In [1]: import numpy as np

In [2]: np.set_printoptions(precision=2, suppress=True, linewidth=160, legacy="1.25")

In [3]: X = np.load("data.npy")

In [4]: print(X)
[[  4   8   1]
 [  4  12   5]
 [  9  18  10]
 [  9  18  13]
 [ 10  27  18]
 [ 18  27  19]
 [ 23  27  26]
 [ 29  28  35]
 [ 30  36  40]
 [ 34  44  49]
 [ 40  53  51]
 [ 40  60  52]
 [ 42  61  55]
 [ 42  65  59]
 [ 45  71  67]
 [ 54  78  74]
 [ 55  84  74]
 [ 58  89  82]
 [ 59  94  87]
 [ 62  99  96]
 [ 64 106 100]
 [ 73 113 107]
 [ 74 117 116]
 [ 76 121 125]
 [ 80 127 127]
 [ 84 127 132]
 [ 85 133 135]
 [ 92 135 136]
 [ 99 140 136]
 [103 146 144]
 [104 146 145]
 [110 146 147]
 [113 154 155]
 [113 155 160]
 [122 164 165]
 [125 170 166]]

In [5]: rng = np.random.default_rng(73999)

In [6]: z = rng.permutation(3)

In [7]: out = X[:, z] * rng.choice([-1, 1], 3)

In [8]: print(out)
[[  -8    1   -4]
 [ -12    5   -4]
 [ -18   10   -9]
 [ -18   13   -9]
 [ -27   18  -10]
 [ -27   19  -18]
 [ -27   26  -23]
 [ -28   35  -29]
 [ -36   40  -30]
 [ -44   49  -34]
 [ -53   51  -40]
 [ -60   52  -40]
 [ -61   55  -42]
 [ -65   59  -42]
 [ -71   67  -45]
 [ -78   74  -54]
 [ -84   74  -55]
 [ -89   82  -58]
 [ -94   87  -59]
 [ -99   96  -62]
 [-106  100  -64]
 [-113  107  -73]
 [-117  116  -74]
 [-121  125  -76]
 [-127  127  -80]
 [-127  132  -84]
 [-133  135  -85]
 [-135  136  -92]
 [-140  136  -99]
 [-146  144 -103]
 [-146  145 -104]
 [-146  147 -110]
 [-154  155 -113]
 [-155  160 -113]
 [-164  165 -122]
 [-170  166 -125]]

In [9]: U, _, Vh = np.linalg.svd(X.T @ out)

In [10]: print(np.round(U @ Vh, 2) + 0)
[[ 0.  0. -1.]
 [-1.  0.  0.]
 [ 0.  1.  0.]]

In [11]: print(z)
[1 2 0]

In [12]: print(np.round(np.linalg.lstsq(X, out)[0], 2) + 0)
[[ 0.  0. -1.]
 [-1.  0.  0.]
 [ 0.  1.  0.]]

In [13]: print(round(float(np.linalg.norm(out[23] - out[21])), 2))
19.92

In [14]: print(round(np.linalg.norm(out, "nuc"), 2))
1004.74

In [15]: print(np.linalg.norm(out, axis=1).argmax())
35

In [16]: print(round(float(np.linalg.norm(out, 2)), 2))
957.04

In [17]: print(np.round(np.linalg.norm(out[23], 1), 2), round(np.linalg.norm(out[23], np.inf), 2))
322.0 125.0

In [18]: print(out[23] @ out[21])
32596

In [19]: out = np.c_[X[:, :2] @ np.array([[1, -1], [-2, 0]]), np.array([3, 2, 3, 0, 1, 2, 3, 0, 0, 3, 3, 3, 0, 1, 0, 0, 0, 3, 2, 1, 0, 0, 1, 3, 1, 0, 1, 3, 1, 2, 2, 3, 3, 1, 0, 1])]

In [20]: print(out)
[[ -12   -4    3]
 [ -20   -4    2]
 [ -27   -9    3]
 [ -27   -9    0]
 [ -44  -10    1]
 [ -36  -18    2]
 [ -31  -23    3]
 [ -27  -29    0]
 [ -42  -30    0]
 [ -54  -34    3]
 [ -66  -40    3]
 [ -80  -40    3]
 [ -80  -42    0]
 [ -88  -42    1]
 [ -97  -45    0]
 [-102  -54    0]
 [-113  -55    0]
 [-120  -58    3]
 [-129  -59    2]
 [-136  -62    1]
 [-148  -64    0]
 [-153  -73    0]
 [-160  -74    1]
 [-166  -76    3]
 [-174  -80    1]
 [-170  -84    0]
 [-181  -85    1]
 [-178  -92    3]
 [-181  -99    1]
 [-189 -103    2]
 [-188 -104    2]
 [-182 -110    3]
 [-195 -113    3]
 [-197 -113    1]
 [-206 -122    0]
 [-215 -125    1]]

In [21]: print(np.round(np.linalg.norm(out - X @ np.linalg.lstsq(X, out)[0], axis=0), 2) + 0)
[0.   0.   8.24]

In [22]: E = np.loadtxt("m.csv", delimiter=",")

In [23]: print(E)
[[ 0.87  0.1  -0.7  -1.    0.3   0.3  -0.3   0.  ]
 [-2.11 -0.1   1.5   0.9  -0.7  -0.8   0.3  -1.8 ]
 [-2.96 -0.3   0.9   0.3  -1.   -0.2   0.2  -0.6 ]
 [ 1.15 -0.8   0.3   0.5   0.4  -0.4   0.7  -0.9 ]
 [ 4.78  0.5  -1.2   1.9   1.6   0.1   0.   -0.3 ]
 [-0.01  0.9  -1.2   1.4   0.   -0.9  -1.5   0.1 ]
 [ 2.48  0.5   0.2  -1.2   0.8  -0.8  -0.1   2.2 ]
 [ 3.61 -0.6  -0.1  -0.1   1.2  -0.2   0.1   0.9 ]
 [ 0.03  0.6  -0.5   0.2   0.   -0.9   1.   -0.6 ]
 [ 0.61 -2.4  -1.5  -0.7   0.2  -1.4   0.3  -1.2 ]
 [ 0.6  -0.7  -1.    0.4   0.2  -0.9   0.4   0.2 ]
 [-5.38  0.3   2.1   0.7  -1.8   1.3  -0.7  -0.3 ]
 [ 5.39 -0.4   0.1  -1.3   1.8  -0.4   0.5   0.1 ]
 [-0.66  0.6   0.9   0.6  -0.2   0.6   1.3  -0.1 ]
 [ 2.38  0.    1.1   1.8   0.8   0.9  -0.4  -0.4 ]
 [ 2.41  1.6   1.3  -1.1   0.8   0.9   1.4  -0.6 ]
 [-0.62 -0.7  -0.6   0.4  -0.2   0.7  -0.6   0.1 ]
 [-0.02  0.8  -0.8  -1.6   0.    0.8  -0.3   1.8 ]
 [ 1.78  1.1  -1.8  -1.1   0.6  -0.4  -0.4   0.7 ]
 [ 0.    1.1   0.2   1.1   0.   -1.5  -1.8   1.  ]
 [ 0.57 -0.4   0.9   0.    0.2  -1.9   1.1   1.7 ]
 [ 6.3  -3.1   0.8   0.2   2.1  -0.3  -2.    1.3 ]
 [ 1.25 -0.4   0.1  -1.7   0.4   0.4   0.   -1.2 ]
 [-7.14  0.    1.7  -0.3  -2.4   1.4  -0.1   0.3 ]
 [-1.51  0.6  -0.2   0.5  -0.5   0.7   0.7  -0.4 ]
 [-0.63 -3.   -0.3  -0.1  -0.2   0.   -1.   -0.3 ]
 [-4.76  0.5  -2.1   0.2  -1.6   1.3   0.1  -0.1 ]
 [ 2.11  0.4   0.6   0.5   0.7   0.7  -0.2  -1.  ]
 [-2.06 -0.1  -1.4   0.3  -0.7   0.5  -0.1   2.  ]
 [-3.36 -0.8  -0.4  -0.4  -1.1   1.    0.6   1.2 ]
 [ 0.6   0.7  -0.2   0.7   0.2   0.9  -0.8  -1.2 ]
 [ 1.56 -0.7   0.4   0.8   0.5  -0.9  -0.9  -1.2 ]
 [ 2.7   0.4  -0.1  -0.6   0.9  -3.1  -1.9  -0.9 ]
 [-5.67  0.1  -0.1  -0.1  -1.9  -1.6  -0.7   0.  ]
 [-3.91 -1.4   0.7  -1.2  -1.3   0.3  -0.5  -1.7 ]]

In [24]: Xc = (E - E.mean(axis=0)) / E.std(axis=0)

In [25]: print(np.argwhere(np.abs(Xc) > 2))
[[ 4  3]
 [ 6  7]
 [ 9  1]
 [11  2]
 [21  0]
 [21  1]
 [21  4]
 [21  6]
 [23  0]
 [23  4]
 [25  1]
 [26  2]
 [32  5]
 [32  6]]

In [26]: b = np.linalg.lstsq(np.delete(Xc, 3, axis=1), Xc[:, 3])[0]

In [27]: print(round(1 - np.var(Xc[:, 3] - np.delete(Xc, 3, axis=1) @ b), 2))
0.12

In [28]: print(b)
[-19.54   0.17   0.09  19.54   0.03  -0.25  -0.16]

In [29]: U, sigma, Vh = np.linalg.svd(E)

In [30]: print(sigma)
[19.2   6.79  6.62  5.9   5.27  5.19  4.15  0.06]

In [31]: out = U[:, :7] @ np.diag(sigma[:7]) @ Vh[:7]

In [32]: print(round(float(np.linalg.norm(E - out) / np.linalg.norm(E)), 2))
0.0

In [33]: print(round(np.abs(E - out).max(), 2))
0.02

In [34]: print(np.linalg.matrix_rank(E, rtol=0.05))
7

In [35]: A = np.load("mat.npy")

In [36]: print(A)
[[0 0 0 0 0 0 1]
 [0 0 1 0 0 0 0]
 [1 0 0 0 0 0 0]
 [0 1 0 0 0 0 0]
 [0 0 0 0 0 1 0]
 [0 0 0 0 1 0 0]
 [0 0 0 1 0 0 0]]

In [37]: print(np.flatnonzero(np.linalg.matrix_power((A != 0) + (A.T != 0) + np.eye(7), 7)[4]))
[4 5]

In [38]: print(round(np.linalg.det(A), 2))
-1.0
